$ python -q
>>> import numpy as np
>>> import numpy.linalg as la
>>> np.set_printoptions(precision=1, suppress=True, linewidth=200)
>>> A = np.load("out2.npy")
>>> print(A)
[[-2  1]
 [ 4 -2]
 [-2  1]
 [-2  1]
 [ 4 -2]
 [-2  1]
 [ 0  0]]
>>> print(round(la.norm(A[2] - A[5]), 1))
0.0
>>> print(round(float(la.norm(A) ** 2 / la.norm(A, 2) ** 2), 1))
1.0
>>> print(np.round(la.norm(A, "nuc"), 1))
7.7
>>> print(np.round(la.norm(A, 1), 1), round(float(la.norm(A, np.inf)), 1))
16.0 6.0
>>> print(np.allclose(A[:-1].T @ la.lstsq(A[:-1].T, A[-1])[0], A[-1]))
True
>>> print(A @ la.pinv(A) @ A)
[[-2.  1.]
 [ 4. -2.]
 [-2.  1.]
 [-2.  1.]
 [ 4. -2.]
 [-2.  1.]
 [ 0.  0.]]
>>> print(la.lstsq(A[:-1].T, A[-1])[2])
1
>>> M = np.load("test16.npy")
>>> print(M)
[[-4 -3 -3 -3 -2  1  3]
 [ 1  1  4  0  0  2  2]
 [-3  4  3  0 -1 -1  3]
 [ 3 -5 -4  2 -1 -4  0]
 [ 3  4  4  0  5  4 -5]
 [-2 -1  2 -5  3 -1  0]
 [ 4 -2  4  1  1 -3  2]
 [-3  4  3  0 -1 -1  3]]
>>> x0 = np.array([-2, 1, -2, -2, -2, 0, -1])
>>> target = M @ x0
>>> print(np.round(la.solve(M.T @ M, M.T @ target), 1) + 0)
[-2.  1. -2. -2. -2.  0. -1.]
>>> rng = np.random.default_rng(183)
>>> target = target + 0.3 * rng.normal(size=8)
>>> print(target)
[ 18.4 -10.9   3.3  -4.6 -15.1   2.4 -24.6   3.5]
>>> b, *_ = la.lstsq(M, target)
>>> print(np.round(la.norm(target - M @ b), 1))
0.1
>>> x0 = np.array([3, 1, 2, 9, 3, 2, 9])
>>> target = M @ x0
>>> b, lr = np.zeros(7), 1 / la.norm(M, 2) ** 2
>>> for i in range(30):
...     b -= lr * M.T @ (M @ b - target)
...     if i % 5 == 0: print(i, round(la.norm(M @ b - target), 1))
... 
0 49.4
5 13.5
10 8.4
15 6.3
20 5.3
25 4.8
>>> print(b)
[ 4.2  1.1  4.3  5.7 -3.3  0.8  4.9]
>>> print(round(la.cond(M), 1))
135.5
>>> cent = np.array([[-9, 7, -2, 0, -4, -8, -7], [-4, 6, 8, 9, -3, -4, -7]])
>>> arr = np.repeat(cent, 19 // 2, axis=0)
>>> arr = arr + 0.3 * rng.normal(size=arr.shape)
>>> print(arr)
[[-9.3  7.1 -1.8 -0.3 -4.  -8.2 -7. ]
 [-8.6  7.3 -1.4  0.2 -4.3 -7.9 -7.1]
 [-9.3  6.6 -2.   0.5 -4.1 -7.8 -6.4]
 [-8.8  7.1 -1.7  0.1 -3.7 -8.2 -6.4]
 [-9.5  7.1 -1.7  0.1 -4.1 -7.8 -7.2]
 [-9.3  6.7 -2.2  0.2 -4.  -7.5 -7. ]
 [-9.1  6.8 -1.9 -0.1 -4.4 -7.7 -6.9]
 [-8.5  7.4 -1.6  0.5 -3.8 -8.4 -7. ]
 [-8.9  6.9 -2.2  0.1 -4.1 -7.7 -6.8]
 [-4.2  5.8  8.1  9.1 -3.2 -4.3 -6.9]
 [-4.   5.9  7.7  8.9 -3.  -4.2 -6.9]
 [-4.2  5.3  7.8  9.2 -2.9 -3.8 -6.9]
 [-4.1  5.7  8.   9.  -3.5 -4.5 -7.2]
 [-3.7  5.9  8.3  9.1 -2.6 -3.5 -7.1]
 [-4.4  5.8  7.8  9.  -2.8 -4.1 -6.7]
 [-4.1  6.   7.9  8.8 -3.  -3.5 -6.8]
 [-3.6  6.6  7.8  9.3 -2.5 -3.9 -7.3]
 [-4.   6.2  8.4  9.  -2.9 -3.8 -7.4]]
>>> x0 = np.array([2, -2, 1, -1, 0, 1, 2])
>>> target = arr @ x0
>>> print(np.round(la.pinv(arr) @ arr, 1) + 0)
[[1. 0. 0. 0. 0. 0. 0.]
 [0. 1. 0. 0. 0. 0. 0.]
 [0. 0. 1. 0. 0. 0. 0.]
 [0. 0. 0. 1. 0. 0. 0.]
 [0. 0. 0. 0. 1. 0. 0.]
 [0. 0. 0. 0. 0. 1. 0.]
 [0. 0. 0. 0. 0. 0. 1.]]
>>> print(np.round(la.solve(arr.T @ arr, arr.T @ target), 1) + 0)
[ 2. -2.  1. -1.  0.  1.  2.]
>>> print(np.round(la.lstsq(arr, target)[0], 1) + 0)
[ 2. -2.  1. -1.  0.  1.  2.]
>>> target = target + 0.3 * rng.normal(size=18)
>>> print(target)
[-56.2 -56.2 -54.9 -54.4 -57.  -55.6 -55.1 -55.7 -55.3 -39.2 -39.3 -37.9 -39.  -37.4 -38.9 -37.9 -40.1 -39.2]
>>> b, *_ = la.lstsq(arr, target)
>>> print(np.round(arr.T @ (target - arr @ b), 1) + 0)
[0. 0. 0. 0. 0. 0. 0.]
>>> print([round(float(la.norm(la.solve(arr.T @ arr + lam * np.eye(7), arr.T @ target))), 2) for lam in (0, 1, 10, 100)])
[3.81, 3.58, 3.46, 3.35]
>>> print(b.round())
[ 2. -2.  1. -1.  1.  1.  2.]
>>> r0 = np.array([-3, -2, 3, 1, 2, -3])
>>> data = np.outer(rng.normal(size=19), r0) + 0.3 * rng.normal(size=(19, 6))
>>> print(data.round(1) + 0)
[[ 0.5  0.3 -1.2 -0.8 -0.6  0.7]
 [-0.8 -0.4  0.7  0.3  0.2 -0.9]
 [ 2.9  2.8 -3.3 -0.9 -2.2  3.8]
 [-6.1 -4.5  6.4  2.6  4.1 -6.5]
 [ 1.6  1.2 -1.5 -0.8 -1.   1.9]
 [ 2.6  1.7 -2.3 -1.  -1.7  2.3]
 [-2.6 -1.3  2.7  0.8  2.1 -2.9]
 [ 0.7  0.5 -0.3 -0.3 -0.6  0.5]
 [-2.7 -2.   3.4  1.3  2.2 -3. ]
 [ 2.3  1.8 -2.8 -1.1 -2.2  2.1]
 [ 2.6  2.2 -2.9 -1.4 -2.   3.5]
 [-1.1 -0.8  1.3  0.8  1.  -1.2]
 [ 2.1  0.6 -2.4 -0.6 -0.9  1.8]
 [-2.9 -1.1  2.6  0.4  2.1 -3.3]
 [-1.9 -1.4  1.8  0.6  1.4 -1.8]
 [-0.7  0.  -0.2  0.1  0.3 -0.5]
 [-0.7  0.3  0.2  0.4 -0.2 -0.4]
 [-0.4 -0.2 -0.1 -0.2  0.2 -0.4]
 [-4.7 -3.1  4.9  1.5  2.7 -4.8]]
>>> print(np.round(data.ravel(order="F"), 1) + 0)
[ 0.5 -0.8  2.9 -6.1  1.6  2.6 -2.6  0.7 -2.7  2.3  2.6 -1.1  2.1 -2.9 -1.9 -0.7 -0.7 -0.4 -4.7  0.3 -0.4  2.8 -4.5  1.2  1.7 -1.3  0.5 -2.   1.8  2.2 -0.8  0.6 -1.1 -1.4  0.   0.3 -0.2 -3.1 -1.2
  0.7 -3.3  6.4 -1.5 -2.3  2.7 -0.3  3.4 -2.8 -2.9  1.3 -2.4  2.6  1.8 -0.2  0.2 -0.1  4.9 -0.8  0.3 -0.9  2.6 -0.8 -1.   0.8 -0.3  1.3 -1.1 -1.4  0.8 -0.6  0.4  0.6  0.1  0.4 -0.2  1.5 -0.6  0.2
 -2.2  4.1 -1.  -1.7  2.1 -0.6  2.2 -2.2 -2.   1.  -0.9  2.1  1.4  0.3 -0.2  0.2  2.7  0.7 -0.9  3.8 -6.5  1.9  2.3 -2.9  0.5 -3.   2.1  3.5 -1.2  1.8 -3.3 -1.8 -0.5 -0.4 -0.4 -4.8]
>>> print(np.round(data.reshape(2, -1), 1) + 0)
[[ 0.5  0.3 -1.2 -0.8 -0.6  0.7 -0.8 -0.4  0.7  0.3  0.2 -0.9  2.9  2.8 -3.3 -0.9 -2.2  3.8 -6.1 -4.5  6.4  2.6  4.1 -6.5  1.6  1.2 -1.5 -0.8 -1.   1.9  2.6  1.7 -2.3 -1.  -1.7  2.3 -2.6 -1.3  2.7
   0.8  2.1 -2.9  0.7  0.5 -0.3 -0.3 -0.6  0.5 -2.7 -2.   3.4  1.3  2.2 -3.   2.3  1.8 -2.8]
 [-1.1 -2.2  2.1  2.6  2.2 -2.9 -1.4 -2.   3.5 -1.1 -0.8  1.3  0.8  1.  -1.2  2.1  0.6 -2.4 -0.6 -0.9  1.8 -2.9 -1.1  2.6  0.4  2.1 -3.3 -1.9 -1.4  1.8  0.6  1.4 -1.8 -0.7  0.  -0.2  0.1  0.3 -0.5
  -0.7  0.3  0.2  0.4 -0.2 -0.4 -0.4 -0.2 -0.1 -0.2  0.2 -0.4 -4.7 -3.1  4.9  1.5  2.7 -4.8]]
>>> print(np.round(data.reshape(-1, 2), 1) + 0)
[[ 0.5  0.3]
 [-1.2 -0.8]
 [-0.6  0.7]
 [-0.8 -0.4]
 [ 0.7  0.3]
 [ 0.2 -0.9]
 [ 2.9  2.8]
 [-3.3 -0.9]
 [-2.2  3.8]
 [-6.1 -4.5]
 [ 6.4  2.6]
 [ 4.1 -6.5]
 [ 1.6  1.2]
 [-1.5 -0.8]
 [-1.   1.9]
 [ 2.6  1.7]
 [-2.3 -1. ]
 [-1.7  2.3]
 [-2.6 -1.3]
 [ 2.7  0.8]
 [ 2.1 -2.9]
 [ 0.7  0.5]
 [-0.3 -0.3]
 [-0.6  0.5]
 [-2.7 -2. ]
 [ 3.4  1.3]
 [ 2.2 -3. ]
 [ 2.3  1.8]
 [-2.8 -1.1]
 [-2.2  2.1]
 [ 2.6  2.2]
 [-2.9 -1.4]
 [-2.   3.5]
 [-1.1 -0.8]
 [ 1.3  0.8]
 [ 1.  -1.2]
 [ 2.1  0.6]
 [-2.4 -0.6]
 [-0.9  1.8]
 [-2.9 -1.1]
 [ 2.6  0.4]
 [ 2.1 -3.3]
 [-1.9 -1.4]
 [ 1.8  0.6]
 [ 1.4 -1.8]
 [-0.7  0. ]
 [-0.2  0.1]
 [ 0.3 -0.5]
 [-0.7  0.3]
 [ 0.2  0.4]
 [-0.2 -0.4]
 [-0.4 -0.2]
 [-0.1 -0.2]
 [ 0.2 -0.4]
 [-4.7 -3.1]
 [ 4.9  1.5]
 [ 2.7 -4.8]]
>>> blk = data.reshape(19, 2, -1)
>>> print(np.round(blk.sum(axis=1), 1) + 0)
[[-0.3 -0.3 -0.5]
 [-0.5 -0.1 -0.2]
 [ 2.   0.6  0.5]
 [-3.5 -0.5 -0.1]
 [ 0.8  0.2  0.4]
 [ 1.7 -0.1  0. ]
 [-1.8  0.7 -0.2]
 [ 0.4 -0.1  0.1]
 [-1.4  0.2  0.4]
 [ 1.2 -0.4 -0.7]
 [ 1.3  0.2  0.6]
 [-0.3  0.1  0.1]
 [ 1.5 -0.4 -0.6]
 [-2.6  1.  -0.6]
 [-1.3  0.  -0.1]
 [-0.6  0.3 -0.8]
 [-0.3  0.1 -0.2]
 [-0.6  0.  -0.5]
 [-3.2 -0.4  0. ]]
>>> print(np.swapaxes(blk, 1, 2)[4])
[[ 1.6 -0.8]
 [ 1.2 -1. ]
 [-1.5  1.9]]
>>> print(blk[:, 0].round(1) + 0)
[[ 0.5  0.3 -1.2]
 [-0.8 -0.4  0.7]
 [ 2.9  2.8 -3.3]
 [-6.1 -4.5  6.4]
 [ 1.6  1.2 -1.5]
 [ 2.6  1.7 -2.3]
 [-2.6 -1.3  2.7]
 [ 0.7  0.5 -0.3]
 [-2.7 -2.   3.4]
 [ 2.3  1.8 -2.8]
 [ 2.6  2.2 -2.9]
 [-1.1 -0.8  1.3]
 [ 2.1  0.6 -2.4]
 [-2.9 -1.1  2.6]
 [-1.9 -1.4  1.8]
 [-0.7  0.  -0.2]
 [-0.7  0.3  0.2]
 [-0.4 -0.2 -0.1]
 [-4.7 -3.1  4.9]]
>>> Uu, sigma, Vh = la.svd(data)
>>> print(np.argmax(sigma[:-1] / (sigma[1:] + 1e-6)) + 1)
1
>>> print(sigma)
[23.2  1.7  1.4  1.1  1.   0.8]
>>> Y = Uu[:, :1] @ np.diag(sigma[:1]) @ Vh[:1]
>>> print(np.round(np.abs(data - Y).max(), 1))
0.7
>>> print(la.matrix_rank(Y))
1
>>> print(Y)
[[ 0.8  0.5 -0.8 -0.3 -0.5  0.8]
 [-0.7 -0.5  0.7  0.3  0.5 -0.8]
 [ 3.3  2.3 -3.4 -1.2 -2.3  3.5]
 [-6.1 -4.2  6.4  2.3  4.2 -6.6]
 [ 1.6  1.1 -1.7 -0.6 -1.1  1.8]
 [ 2.4  1.6 -2.5 -0.9 -1.6  2.5]
 [-2.6 -1.8  2.7  1.   1.8 -2.8]
 [ 0.6  0.4 -0.6 -0.2 -0.4  0.6]
 [-3.  -2.   3.1  1.1  2.  -3.2]
 [ 2.4  1.7 -2.6 -0.9 -1.7  2.6]
 [ 3.   2.  -3.1 -1.1 -2.   3.2]
 [-1.2 -0.8  1.3  0.5  0.8 -1.3]
 [ 1.8  1.2 -1.9 -0.7 -1.2  1.9]
 [-2.7 -1.8  2.8  1.   1.8 -2.9]
 [-1.8 -1.2  1.9  0.7  1.2 -2. ]
 [-0.3 -0.2  0.3  0.1  0.2 -0.3]
 [-0.3 -0.2  0.3  0.1  0.2 -0.3]
 [-0.2 -0.1  0.2  0.1  0.1 -0.2]
 [-4.5 -3.1  4.7  1.7  3.1 -4.8]]
>>> print(round(la.norm(data - Y) / la.norm(data), 1))
0.1
>>> print(la.matrix_rank(data, rtol=0.05))
3
>>> rank = la.matrix_rank(Y)
>>> print(rank)
1
>>> null = la.svd(Y)[2][rank:].T
>>> print(null.shape)
(6, 5)
>>> cov = np.cov(arr, rowvar=False)
>>> print(cov.shape)
(7, 7)
>>> print(np.argwhere(np.triu(np.abs(np.corrcoef(arr.T)) > 0.8, 1)))
[[0 1]
 [0 2]
 [0 3]
 [0 4]
 [0 5]
 [1 2]
 [1 3]
 [1 5]
 [2 3]
 [2 4]
 [2 5]
 [3 4]
 [3 5]
 [4 5]]
>>> X = np.array([[0, 0, 0, 1], [0, 0, 1, 1], [0, 1, 0, 1], [1, 1, 1, 0]])
>>> evals, V = la.eigh(X)
>>> x0 = np.array([0, -1, 1, 3])
>>> print(np.abs(X).sum(axis=1).max(), round(float(np.abs(evals).max()), 1))
3 2.2
>>> print(np.round(x0 @ X @ x0 / (x0 @ x0), 1), round(float(evals[0]), 1), round(float(evals[-1]), 1))
-0.2 -1.5 2.2
>>> print((np.sign(V[:, -1].round(6)) == np.sign(V[0, -1].round(6))).astype(int))
[1 1 1 1]
>>> print(V * np.maximum(evals, 0) @ V.T)
[[0.4 0.2 0.2 0.4]
 [0.2 0.6 0.6 0.7]
 [0.2 0.6 0.6 0.7]
 [0.4 0.7 0.7 0.8]]
>>> print(la.eigvalsh(X[1:, 1:]))
[-1. -1.  2.]
